% ipython --no-banner

In [1]: import numpy as np

In [2]: from numpy import linalg as LA

In [3]: np.set_printoptions(suppress=True, linewidth=160)

In [4]: arr = -3 * np.eye(9) + np.eye(9, k=1)

In [5]: arr
Out[5]: 
array([[-3.,  1.,  0.,  0.,  0.,  0.,  0.,  0.,  0.],
       [ 0., -3.,  1.,  0.,  0.,  0.,  0.,  0.,  0.],
       [ 0.,  0., -3.,  1.,  0.,  0.,  0.,  0.,  0.],
       [ 0.,  0.,  0., -3.,  1.,  0.,  0.,  0.,  0.],
       [ 0.,  0.,  0.,  0., -3.,  1.,  0.,  0.,  0.],
       [ 0.,  0.,  0.,  0.,  0., -3.,  1.,  0.,  0.],
       [ 0.,  0.,  0.,  0.,  0.,  0., -3.,  1.,  0.],
       [ 0.,  0.,  0.,  0.,  0.,  0.,  0., -3.,  1.],
       [ 0.,  0.,  0.,  0.,  0.,  0.,  0.,  0., -3.]])

In [6]: rng = np.random.default_rng(500)

In [7]: labels = rng.permutation(9)

In [8]: labels
Out[8]: array([6, 4, 5, 2, 8, 7, 3, 1, 0])

In [9]: B = arr[labels][:, labels]

In [10]: np.round(LA.det(B), 2), round(float(LA.det(arr[labels])), 2)
Out[10]: (np.float64(-19683.0), -19683.0)

In [11]: np.allclose(B, arr)
Out[11]: False

In [12]: print(np.round(np.sort(np.abs(LA.eigvals(B))), 2))
[3. 3. 3. 3. 3. 3. 3. 3. 3.]

In [13]: np.round(LA.matrix_power(arr, 2), 2)
Out[13]: 
array([[ 9., -6.,  1.,  0.,  0.,  0.,  0.,  0.,  0.],
       [ 0.,  9., -6.,  1.,  0.,  0.,  0.,  0.,  0.],
       [ 0.,  0.,  9., -6.,  1.,  0.,  0.,  0.,  0.],
       [ 0.,  0.,  0.,  9., -6.,  1.,  0.,  0.,  0.],
       [ 0.,  0.,  0.,  0.,  9., -6.,  1.,  0.,  0.],
       [ 0.,  0.,  0.,  0.,  0.,  9., -6.,  1.,  0.],
       [ 0.,  0.,  0.,  0.,  0.,  0.,  9., -6.,  1.],
       [ 0.,  0.,  0.,  0.,  0.,  0.,  0.,  9., -6.],
       [ 0.,  0.,  0.,  0.,  0.,  0.,  0.,  0.,  9.]])

In [14]: np.trace(arr)
Out[14]: np.float64(-27.0)

In [15]: np.allclose(arr @ arr.T, arr.T @ arr)
Out[15]: False

In [16]: ang = np.radians(180)

In [17]: R = np.eye(9)

In [18]: R[2, 2] = R[6, 6] = np.cos(ang)

In [19]: R[2, 6], R[6, 2] = -np.sin(ang), np.sin(ang)

In [20]: R.round(2) + 0
Out[20]: 
array([[ 1.,  0.,  0.,  0.,  0.,  0.,  0.,  0.,  0.],
       [ 0.,  1.,  0.,  0.,  0.,  0.,  0.,  0.,  0.],
       [ 0.,  0., -1.,  0.,  0.,  0.,  0.,  0.,  0.],
       [ 0.,  0.,  0.,  1.,  0.,  0.,  0.,  0.,  0.],
       [ 0.,  0.,  0.,  0.,  1.,  0.,  0.,  0.,  0.],
       [ 0.,  0.,  0.,  0.,  0.,  1.,  0.,  0.,  0.],
       [ 0.,  0.,  0.,  0.,  0.,  0., -1.,  0.,  0.],
       [ 0.,  0.,  0.,  0.,  0.,  0.,  0.,  1.,  0.],
       [ 0.,  0.,  0.,  0.,  0.,  0.,  0.,  0.,  1.]])

In [21]: B = arr @ R.T

In [22]: np.abs(B - arr).max(axis=0)
Out[22]: array([0., 0., 6., 0., 0., 0., 6., 0., 0.])

In [23]: np.allclose(arr @ arr.T, B @ B.T)
Out[23]: True

In [24]: r0 = np.array([5, 3, 4, 2, 0, 1, 4, 2, 8])

In [25]: B = arr + np.outer(r0, np.eye(9)[3])

In [26]: print(LA.matrix_rank(B - arr))
1

In [27]: np.round(LA.det(B) / LA.det(arr), 2), round(1 + LA.solve(arr, r0)[3], 2)
Out[27]: (np.float64(0.23), np.float64(0.23))

In [28]: mat = rng.normal(size=(29, 5)) + 3 * np.array([1, 2, 0, 1, 2])

In [29]: mat.round(2)
Out[29]: 
array([[ 1.61,  4.85,  0.36,  1.76,  4.75],
       [ 3.85,  6.14, -0.79,  3.23,  5.69],
       [ 2.29,  3.65,  0.72,  2.26,  5.78],
       [ 1.67,  6.52,  0.95,  4.59,  6.45],
       [ 4.09,  5.77, -1.3 ,  4.51,  6.02],
       [ 3.77,  5.89,  1.06,  4.86,  6.5 ],
       [ 4.21,  5.83,  1.44,  3.14,  6.89],
       [ 1.88,  6.43,  0.97,  3.31,  3.59],
       [ 2.81,  7.4 , -0.79,  2.64,  5.37],
       [ 3.55,  4.95, -0.86,  3.69,  3.32],
       [ 1.52,  4.52, -0.07,  2.06,  4.94],
       [ 0.5 ,  4.85, -0.59,  1.29,  5.96],
       [ 4.81,  7.75,  0.01,  2.83,  5.21],
       [ 2.87,  4.87,  0.06,  2.87,  5.44],
       [ 2.24,  5.91, -0.32,  2.04,  6.98],
       [ 4.39,  6.04, -0.7 ,  2.97,  5.8 ],
       [ 2.5 ,  4.19,  1.  ,  4.43,  6.27],
       [ 2.51,  5.67,  0.89,  2.09,  4.91],
       [ 1.99,  6.17, -0.11,  2.96,  7.49],
       [ 3.46,  5.82, -0.15,  5.22,  7.05],
       [ 4.92,  5.9 ,  1.76,  4.05,  5.38],
       [ 2.63,  4.28,  0.12,  3.53,  5.47],
       [ 3.03,  7.8 ,  0.93,  3.75,  4.6 ],
       [ 3.35,  3.81,  1.29,  2.6 ,  5.97],
       [ 2.51,  5.99, -0.13,  3.87,  6.21],
       [ 1.26,  5.63,  1.53,  3.79,  5.89],
       [ 1.51,  5.9 , -0.89,  3.26,  4.95],
       [ 3.81,  7.17,  1.13,  3.75,  4.58],
       [ 3.66,  5.22,  2.34,  4.47,  4.25]])

In [30]: G = np.cov(mat, rowvar=False)

In [31]: G.round(2)
Out[31]: 
array([[ 1.27,  0.35,  0.11,  0.45, -0.03],
       [ 0.35,  1.15, -0.08,  0.23, -0.07],
       [ 0.11, -0.08,  0.87,  0.23, -0.08],
       [ 0.45,  0.23,  0.23,  0.98,  0.11],
       [-0.03, -0.07, -0.08,  0.11,  0.99]])

In [32]: np.round(mat.std(axis=0), 2)
Out[32]: array([1.11, 1.05, 0.92, 0.97, 0.98])
